$ python -q
>>> import numpy as np
>>> np.set_printoptions(precision=3, suppress=True, linewidth=100, floatmode="fixed")
>>> def tidy(a):
...     return np.round(a, 3) + 0
... 
>>> J = np.loadtxt("w.csv", delimiter=",")
>>> J
array([[ 4.000,  8.000,  9.000,  7.000,  1.000,  4.000,  0.000,  0.000,  0.000],
       [ 8.000,  1.000, 23.000,  4.000,  0.000,  0.000,  5.000,  0.000,  0.000],
       [ 0.000,  7.000,  0.000,  2.000,  7.000,  4.000,  0.000,  0.000, 13.000],
       [12.000, 20.000,  0.000, 16.000, 21.000, 10.000,  0.000,  0.000,  1.000],
       [18.000,  0.000,  7.000,  0.000,  0.000,  0.000, 25.000, 21.000,  0.000],
       [11.000,  9.000,  1.000,  8.000,  8.000,  1.000,  0.000,  1.000,  0.000],
       [ 0.000,  0.000,  0.000,  0.000,  9.000,  0.000,  6.000, 26.000, 16.000],
       [ 0.000,  9.000,  0.000,  4.000, 11.000,  4.000,  0.000,  0.000, 11.000],
       [17.000, 16.000,  2.000, 16.000, 10.000,  7.000,  0.000,  0.000,  0.000],
       [11.000,  7.000, 11.000,  8.000,  0.000,  1.000,  2.000,  0.000,  0.000],
       [ 0.000,  4.000,  0.000,  0.000, 13.000,  0.000,  0.000,  7.000, 15.000],
       [ 0.000,  0.000,  0.000,  0.000, 12.000,  0.000,  0.000, 17.000, 13.000],
       [12.000, 12.000, 28.000, 16.000,  0.000, 10.000,  0.000,  0.000,  0.000]])
>>> proj = J @ np.linalg.solve(J.T @ J, J.T)
>>> tidy(proj @ J[:, 2])
array([ 9.000, 23.000,  0.000,  0.000,  7.000,  1.000,  0.000,  0.000,  2.000, 11.000,  0.000,
        0.000, 28.000])
>>> tidy(np.trace(proj))
np.float64(9.0)
>>> np.allclose(proj @ proj, proj)
True
>>> tidy(np.linalg.eigvalsh(proj))
array([0.000, 0.000, 0.000, 0.000, 1.000, 1.000, 1.000, 1.000, 1.000, 1.000, 1.000, 1.000, 1.000])
>>> u = np.array([-2, 1, -1, -2, -1, 2, -1, 2, -2, 1])
>>> mat = 4 * np.eye(10) + np.outer(u, u)
>>> mat
array([[ 8.000, -2.000,  2.000,  4.000,  2.000, -4.000,  2.000, -4.000,  4.000, -2.000],
       [-2.000,  5.000, -1.000, -2.000, -1.000,  2.000, -1.000,  2.000, -2.000,  1.000],
       [ 2.000, -1.000,  5.000,  2.000,  1.000, -2.000,  1.000, -2.000,  2.000, -1.000],
       [ 4.000, -2.000,  2.000,  8.000,  2.000, -4.000,  2.000, -4.000,  4.000, -2.000],
       [ 2.000, -1.000,  1.000,  2.000,  5.000, -2.000,  1.000, -2.000,  2.000, -1.000],
       [-4.000,  2.000, -2.000, -4.000, -2.000,  8.000, -2.000,  4.000, -4.000,  2.000],
       [ 2.000, -1.000,  1.000,  2.000,  1.000, -2.000,  5.000, -2.000,  2.000, -1.000],
       [-4.000,  2.000, -2.000, -4.000, -2.000,  4.000, -2.000,  8.000, -4.000,  2.000],
       [ 4.000, -2.000,  2.000,  4.000,  2.000, -4.000,  2.000, -4.000,  8.000, -2.000],
       [-2.000,  1.000, -1.000, -2.000, -1.000,  2.000, -1.000,  2.000, -2.000,  5.000]])
>>> low = np.linalg.cholesky(mat)
>>> tidy(low @ low.T)
array([[ 8.000, -2.000,  2.000,  4.000,  2.000, -4.000,  2.000, -4.000,  4.000, -2.000],
       [-2.000,  5.000, -1.000, -2.000, -1.000,  2.000, -1.000,  2.000, -2.000,  1.000],
       [ 2.000, -1.000,  5.000,  2.000,  1.000, -2.000,  1.000, -2.000,  2.000, -1.000],
       [ 4.000, -2.000,  2.000,  8.000,  2.000, -4.000,  2.000, -4.000,  4.000, -2.000],
       [ 2.000, -1.000,  1.000,  2.000,  5.000, -2.000,  1.000, -2.000,  2.000, -1.000],
       [-4.000,  2.000, -2.000, -4.000, -2.000,  8.000, -2.000,  4.000, -4.000,  2.000],
       [ 2.000, -1.000,  1.000,  2.000,  1.000, -2.000,  5.000, -2.000,  2.000, -1.000],
       [-4.000,  2.000, -2.000, -4.000, -2.000,  4.000, -2.000,  8.000, -4.000,  2.000],
       [ 4.000, -2.000,  2.000,  4.000,  2.000, -4.000,  2.000, -4.000,  8.000, -2.000],
       [-2.000,  1.000, -1.000, -2.000, -1.000,  2.000, -1.000,  2.000, -2.000,  5.000]])
>>> np.linalg.eigvalsh(mat).min() > 0
np.True_
